$ python3 -q
>>> import numpy as np
>>> np.set_printoptions(precision=3, suppress=True, linewidth=160, sign=" ")
>>> W0 = np.load("x.npy")
>>> print(W0)
[[ 1.489  1.511  2.511 -0.511  3.511]
 [ 1.778  1.222  2.222 -0.222  3.222]
 [ 2.753  0.247  1.247  0.753  2.247]
 [ 2.045  0.955  1.955  0.045  2.955]
 [ 0.975  2.025  3.025 -1.025  4.025]
 [ 1.291  1.709  2.709 -0.709  3.709]
 [ 2.859  0.141  1.141  0.859  2.141]
 [ 2.126  0.874  1.874  0.126  2.874]
 [ 2.339  0.661  1.661  0.339  2.661]
 [ 2.263  0.737  1.737  0.263  2.737]
 [ 3.753 -0.753  0.247  1.753  1.247]
 [ 1.902  1.098  2.098 -0.098  3.098]
 [ 5.085 -2.085 -1.085  3.085 -0.085]
 [ 1.709  1.291  2.291 -0.291  3.291]
 [ 1.167  1.833  2.833 -0.833  3.833]
 [ 1.327  1.673  2.673 -0.673  3.673]
 [ 1.802  1.198  2.198 -0.198  3.198]
 [ 3.373 -0.373  0.627  1.373  1.627]
 [ 2.315  0.685  1.685  0.315  2.685]
 [ 1.873  1.127  2.127 -0.127  3.127]
 [ 1.424  1.576  2.576 -0.576  3.576]
 [ 1.495  1.505  2.505 -0.505  3.505]
 [ 2.509  0.491  1.491  0.509  2.491]
 [ 3.254 -0.254  0.746  1.254  1.746]
 [ 0.89   2.11   3.11  -1.11   4.11 ]
 [ 1.685  1.315  2.315 -0.315  3.315]
 [ 2.42   0.58   1.58   0.42   2.58 ]
 [ 2.034  0.966  1.966  0.034  2.966]
 [ 3.235 -0.235  0.765  1.235  1.765]
 [ 1.984  1.016  2.016 -0.016  3.016]
 [ 2.382  0.618  1.618  0.382  2.618]
 [ 3.045 -0.045  0.955  1.045  1.955]]
>>> print(np.linalg.lstsq(W0[:-1].T, W0[-1])[2])
2
>>> print(np.abs(np.diag(np.linalg.qr(W0)[1])) > 1e-9)
[ True  True False False False]
>>> try:
...     np.linalg.inv(W0)
... except np.linalg.LinAlgError as e:
...     print(repr(e))
... 
LinAlgError('Last 2 dimensions of the array must be square')
>>> print(np.allclose(W0[:-1].T @ np.linalg.lstsq(W0[:-1].T, W0[-1])[0], W0[-1]))
True
>>> arr = np.loadtxt("a.csv", delimiter=",")
>>> print(arr)
[[ 0.246 -0.323 -0.108 -0.538 -0.108  0.323 -0.108 -0.323 -0.108 -0.538]
 [-0.323  0.862 -0.046 -0.231 -0.046  0.138 -0.046 -0.138 -0.046 -0.231]
 [-0.108 -0.046  0.985 -0.077 -0.015  0.046 -0.015 -0.046 -0.015 -0.077]
 [-0.538 -0.231 -0.077  0.615 -0.077  0.231 -0.077 -0.231 -0.077 -0.385]
 [-0.108 -0.046 -0.015 -0.077  0.985  0.046 -0.015 -0.046 -0.015 -0.077]
 [ 0.323  0.138  0.046  0.231  0.046  0.862  0.046  0.138  0.046  0.231]
 [-0.108 -0.046 -0.015 -0.077 -0.015  0.046  0.985 -0.046 -0.015 -0.077]
 [-0.323 -0.138 -0.046 -0.231 -0.046  0.138 -0.046  0.862 -0.046 -0.231]
 [-0.108 -0.046 -0.015 -0.077 -0.015  0.046 -0.015 -0.046  0.985 -0.077]
 [-0.538 -0.231 -0.077 -0.385 -0.077  0.231 -0.077 -0.231 -0.077  0.615]]
>>> # symmetric
>>> print(np.round(arr @ arr, 3) + 0)
[[ 1.  0.  0.  0.  0.  0.  0.  0.  0.  0.]
 [ 0.  1.  0.  0.  0.  0.  0.  0.  0.  0.]
 [ 0.  0.  1.  0.  0.  0.  0.  0.  0.  0.]
 [ 0.  0.  0.  1.  0.  0.  0.  0.  0.  0.]
 [ 0.  0.  0.  0.  1.  0.  0.  0.  0.  0.]
 [ 0.  0.  0.  0.  0.  1.  0.  0.  0.  0.]
 [ 0.  0.  0.  0.  0.  0.  1.  0.  0.  0.]
 [ 0.  0.  0.  0.  0.  0.  0.  1.  0.  0.]
 [ 0.  0.  0.  0.  0.  0.  0.  0.  1.  0.]
 [ 0.  0.  0.  0.  0.  0.  0.  0.  0.  1.]]
>>> print(round(float(np.linalg.det(arr)), 3))
-1.0
>>> assert arr == arr.T
Traceback (most recent call last):
  File "<python-input-13>", line 1, in <module>
    assert arr == arr.T
           ^^^^^^^^^^^^
ValueError: The truth value of an array with more than one element is ambiguous. Use a.any() or a.all()
>>> print(np.allclose(arr @ arr.T, arr.T @ arr))
True
